$ python -q
>>> import numpy as np
>>> from numpy import linalg as LA
>>> np.set_printoptions(precision=2, suppress=True, linewidth=200)
>>> mat = np.load("block0.npy")
>>> print(mat)
[[ 1.1   2.2   0.   -0.5 ]
 [ 0.5   1.3   0.1  -1.7 ]
 [-1.92  0.14 -1.35  0.95]
 [-1.9  -0.1  -1.3   1.  ]]
>>> r0 = np.array([-3, 3, 2, -2])
>>> Y = mat + np.outer(r0, np.eye(4)[0])
>>> print(Y)
[[-1.9   2.2   0.   -0.5 ]
 [ 3.5   1.3   0.1  -1.7 ]
 [ 0.08  0.14 -1.35  0.95]
 [-3.9  -0.1  -1.3   1.  ]]
>>> print(round(LA.det(Y) / LA.det(mat), 2), np.round(1 + LA.solve(mat, r0)[0], 2))
-68.74 -68.74
>>> print(LA.matrix_rank(Y - mat))
1
>>> rng = np.random.default_rng(288)
>>> idx = rng.permutation(4)
>>> print(idx)
[1 0 3 2]
>>> Y = mat[idx][:, idx]
>>> print(np.allclose(Y, mat))
False
>>> print(np.diag(Y))
[ 1.3   1.1   1.   -1.35]
>>> print(np.sort(np.abs(LA.eigvals(Y))))
[0.04 1.32 1.32 3.15]
>>> print(np.sort(np.abs(LA.eigvals(mat))))
[0.04 1.32 1.32 3.15]
>>> print(np.allclose(mat, mat.T))
False
>>> print((mat - mat.T) / 2)
[[ 0.    0.85  0.96  0.7 ]
 [-0.85  0.   -0.02 -0.8 ]
 [-0.96  0.02  0.    1.12]
 [-0.7   0.8  -1.12  0.  ]]
>>> print(np.round(np.trace(mat), 2))
2.05
>>> Y = mat + rng.integers(-2, 3, (4, 3)) @ rng.integers(-2, 3, (3, 4))
>>> print(Y)
[[ 2.1  -0.8  -3.    1.5 ]
 [-7.5   3.3   1.1  -1.7 ]
 [ 2.08  4.14 -1.35 -5.05]
 [-3.9  -2.1  -3.3   3.  ]]
>>> print(np.round(LA.svd(Y - mat, compute_uv=False), 2) + 0)
[10.11  8.13  2.79  0.  ]
>>> O, R = LA.qr(mat)
>>> print(round(float(abs(R[0, 0])), 2), round(float(LA.norm(mat[:, 0])), 2))
2.96 2.96
>>> print(np.allclose(R.T @ R, mat.T @ mat))
True
>>> X = np.load("sample8.npy")
>>> print(X)
[[0 0 0 0]
 [3 3 2 2]
 [3 3 2 2]
 [0 3 3 2]
 [0 0 0 0]
 [3 2 0 0]
 [0 3 3 2]
 [3 5 3 2]
 [0 0 0 0]
 [2 0 2 3]
 [0 0 0 0]
 [0 0 0 0]
 [2 0 2 3]
 [0 3 3 2]]
>>> idx = rng.permutation(4)
>>> Y = X[:, idx] * rng.choice([-1, 1], 4)
>>> print(Y)
[[ 0  0  0  0]
 [-3  3  2  2]
 [-3  3  2  2]
 [-3  0  3  2]
 [ 0  0  0  0]
 [-2  3  0  0]
 [-3  0  3  2]
 [-5  3  3  2]
 [ 0  0  0  0]
 [ 0  2  2  3]
 [ 0  0  0  0]
 [ 0  0  0  0]
 [ 0  2  2  3]
 [-3  0  3  2]]
>>> Uu, _, Vt = LA.svd(X.T @ Y)
>>> print(np.round(Uu @ Vt, 2) + 0)
[[ 0.  1.  0.  0.]
 [-1.  0.  0.  0.]
 [ 0.  0.  1.  0.]
 [ 0.  0.  0.  1.]]
>>> blk = np.stack([mat, -1 * mat, mat[::-1]])
>>> print(blk.sum(axis=0))
[[-1.9  -0.1  -1.3   1.  ]
 [-1.92  0.14 -1.35  0.95]
 [ 0.5   1.3   0.1  -1.7 ]
 [ 1.1   2.2   0.   -0.5 ]]
>>> print(LA.det(blk))
[0.23 0.23 0.23]
>>> print(np.einsum("bij,cij->bc", blk, blk))
[[ 23.88 -23.88 -10.68]
 [-23.88  23.88  10.68]
 [-10.68  10.68  23.88]]
>>> cen = (X - X.mean(axis=0)) / X.std(axis=0)
>>> print(np.argwhere(np.abs(cen) > 2))
[[7 1]]
>>> print(cen.std(axis=0))
[1. 1. 1. 1.]
>>> c = LA.lstsq(np.delete(cen, 2, axis=1), cen[:, 2])[0]
>>> print(c)
[-0.32  0.55  0.77]
>>> print(np.abs(c).argmax())
2
>>> th = np.deg2rad(36)
>>> K = np.eye(5)
>>> K[np.ix_([0, 1], [0, 1])] = [[np.cos(th), -np.sin(th)], [np.sin(th), np.cos(th)]]
>>> print(K)
[[ 0.81 -0.59  0.    0.    0.  ]
 [ 0.59  0.81  0.    0.    0.  ]
 [ 0.    0.    1.    0.    0.  ]
 [ 0.    0.    0.    1.    0.  ]
 [ 0.    0.    0.    0.    1.  ]]
>>> print(LA.svd(K, compute_uv=False))
[1. 1. 1. 1. 1.]
>>> print(K[:, 2] @ K[:, 3])
0.0
>>> print(LA.pinv(K))
[[ 0.81  0.59  0.    0.    0.  ]
 [-0.59  0.81  0.    0.    0.  ]
 [ 0.    0.    1.    0.    0.  ]
 [ 0.    0.    0.    1.    0.  ]
 [ 0.    0.    0.    0.    1.  ]]
>>> blk = np.stack([X, 2 * X, X[::-1]])
>>> print(LA.matrix_rank(blk.reshape(3, -1)))
2
>>> print(np.einsum("bij,cij->bc", blk, blk))
[[212 424  88]
 [424 848 176]
 [ 88 176 212]]
>>> print(blk.shape)
(3, 14, 4)
>>> Y = np.c_[X[:, :2] @ np.array([[1, 0], [1, 1]]), np.array([-5, -5, 6, 9, -9, 7, -5, 1, -2, -9, -6, -3, 1, 8])]
>>> print(Y)
[[ 0  0 -5]
 [ 6  3 -5]
 [ 6  3  6]
 [ 3  3  9]
 [ 0  0 -9]
 [ 5  2  7]
 [ 3  3 -5]
 [ 8  5  1]
 [ 0  0 -2]
 [ 2  0 -9]
 [ 0  0 -6]
 [ 0  0 -3]
 [ 2  0  1]
 [ 3  3  8]]
>>> print(np.round(LA.lstsq(X, Y[:, 0])[0], 2) + 0)
[1. 1. 0. 0.]
>>> print(np.round(LA.norm(Y - X @ LA.lstsq(X, Y)[0], axis=0), 2) + 0)
[ 0.    0.   20.75]
>>> print(LA.norm(LA.qr(X)[0].T @ Y, axis=0) ** 2 / ((Y ** 2).sum(axis=0) + 1e-12))
[1.   1.   0.17]
>>> print(LA.matrix_rank(Y))
3
>>> M = np.array([[2.0, 2.0, 3.0, 3.0, -2.0],
...     [4.0, 0.0, 4.0, -3.0, -2.0],
...     [3.0, 1.0, 0.0, -2.0, -2.0],
...     [0.0, 0.0, 0.0, 0.0, 0.0],
...     [0.0, 0.0, 0.0, -2.0, -2.0]])
>>> Uu, s, Vt = LA.svd(M)
>>> print(np.argmax(s[:-1] / (s[1:] + 1e-6)) + 1)
4
>>> Y = Uu[:, :4] @ np.diag(s[:4]) @ Vt[:4]
>>> print(np.round(LA.norm(M - Y) / LA.norm(M), 2))
0.0
>>> print(np.round(np.abs(M - Y).max(), 2))
0.0
>>> print(LA.matrix_rank(Y))
4
>>> print(Y.round(2) + 0)
[[ 2.  2.  3.  3. -2.]
 [ 4.  0.  4. -3. -2.]
 [ 3.  1.  0. -2. -2.]
 [ 0.  0.  0.  0.  0.]
 [ 0.  0.  0. -2. -2.]]
